$ python3 -q
>>> import numpy as np
>>> import numpy.linalg as la
>>> np.set_printoptions(precision=3, suppress=True, linewidth=160, sign=" ")
>>> K = np.loadtxt("w.csv", delimiter=",")
>>> print(K)
[[-9.  0.  0.  0.  7.  0.  0.  0. -1.  0.]
 [ 0.  5.  4.  0.  0. -4.  0.  0.  0. -4.]
 [ 0. -8.  2.  0.  0.  8.  0.  0.  0. -8.]
 [ 0.  0.  0. -2.  0.  0.  8. -7.  0.  0.]
 [ 9.  0.  0.  0. -3.  0.  0.  0.  7.  0.]
 [ 0.  6. -9.  0.  0. -6.  0.  0.  0.  9.]
 [ 0.  0.  0. -7.  0.  0.  4.  1.  0.  0.]
 [ 0.  0.  0.  4.  0.  0. -4. -6.  0.  0.]
 [ 8.  0.  0.  0.  3.  0.  0.  0.  9.  0.]
 [ 0. -2.  9.  0.  0. -8.  0.  0.  0. -9.]]
>>> print(np.sort(np.abs(la.eigvals(K))))
[  1.294   3.823   4.604   4.832   8.486   8.486  11.794  13.5    15.731  15.731]
>>> print(round(float(np.abs(la.eigvals(K)).max()), 3))
15.731
>>> print(np.trace(K))
-15.0
>>> print(K @ K)
[[ 136.    0.    0.    0.  -87.    0.    0.    0.   49.    0.]
 [   0.  -23.   28.    0.    0.   68.    0.    0.    0.  -52.]
 [   0.    8. -172.    0.    0.   64.    0.    0.    0.  160.]
 [   0.    0.    0.  -80.    0.    0.   44.   64.    0.    0.]
 [ -52.    0.    0.    0.   93.    0.    0.    0.   33.    0.]
 [   0.   48.  141.    0.    0. -132.    0.    0.    0.  -87.]
 [   0.    0.    0.  -10.    0.    0.  -44.   47.    0.    0.]
 [   0.    0.    0.   -4.    0.    0.   40.    4.    0.    0.]
 [  27.    0.    0.    0.   74.    0.    0.    0.   94.    0.]
 [   0. -112.    1.    0.    0.  200.    0.    0.    0.  -55.]]
>>> print(np.sort(la.eigvals(K).real))
[-13.5    -4.832  -4.391  -4.391  -3.823  -1.294   0.416   0.416   4.604  11.794]
